% python3 -q
>>> import numpy as np
>>> import numpy.linalg as la
>>> np.set_printoptions(precision=2, suppress=True, linewidth=140, floatmode="fixed")
>>> def tidy(a):
...     return np.round(a, 2) + 0
... 
>>> M = np.loadtxt("m.csv", delimiter=",")
>>> print(M)
[[ 9.00 -6.00]
 [-6.00  4.00]]
>>> print(tidy(np.trace(la.pinv(M) @ M)))
1.0
>>> print(np.allclose(M[:-1].T @ la.lstsq(M[:-1].T, M[-1])[0], M[-1]))
True
>>> print(la.lstsq(M[:-1].T, M[-1])[2])
1
>>> print(np.unique(M.round(6), axis=0).shape)
(2, 2)
>>> G = M.T @ M
>>> print(np.allclose(G, G.T))
True
>>> print(np.trace(G), (M ** 2).sum())
169.0 169.0
>>> print(G)
[[117.00 -78.00]
 [-78.00  52.00]]
>>> print(tidy(la.eigvalsh(G)[::-1]))
[169.00   0.00]
>>> B = M / np.sqrt((M ** 2).mean(axis=1, keepdims=True))
>>> print(M - M.mean(axis=1, keepdims=True))
[[ 7.50 -7.50]
 [-5.00  5.00]]
>>> print(la.matrix_rank(B) == la.matrix_rank(M))
True
>>> print(tidy(la.norm(B, axis=1)))
[1.41 1.41]
>>> print([round(float(x), 2) for x in la.svd(M, compute_uv=False)[:3]])
[13.0, 0.0]
>>> print(np.argsort(-la.norm(M, axis=0).round(6), kind="stable")[:3])
[0 1]
>>> E = np.array([[1, 0, 0, 0], [0, 3, 0, 0], [0, 0, -2, 0], [0, 0, 0, 3]])
>>> rng = np.random.default_rng(418)
>>> z = rng.permutation(4)
>>> print(z)
[3 0 2 1]
>>> B = E[z][:, z]
>>> print(B)
[[ 3  0  0  0]
 [ 0  1  0  0]
 [ 0  0 -2  0]
 [ 0  0  0  3]]
>>> print(np.allclose(B, E))
False
>>> A = np.loadtxt("out13.csv", delimiter=",")
>>> print(tidy(A))
[[1.10 0.43 0.11]
 [0.43 0.85 0.89]
 [0.11 0.89 1.05]]
>>> Uu, sv, Vt = la.svd(A)
>>> print(np.argmax(sv[:-1] / (sv[1:] + 1e-6)) + 1)
2
>>> B = Uu[:, :2] @ np.diag(sv[:2]) @ Vt[:2]
>>> print(tidy(np.abs(A - B).max()))
0.0
>>> print(la.matrix_rank(A, rtol=0.05))
2
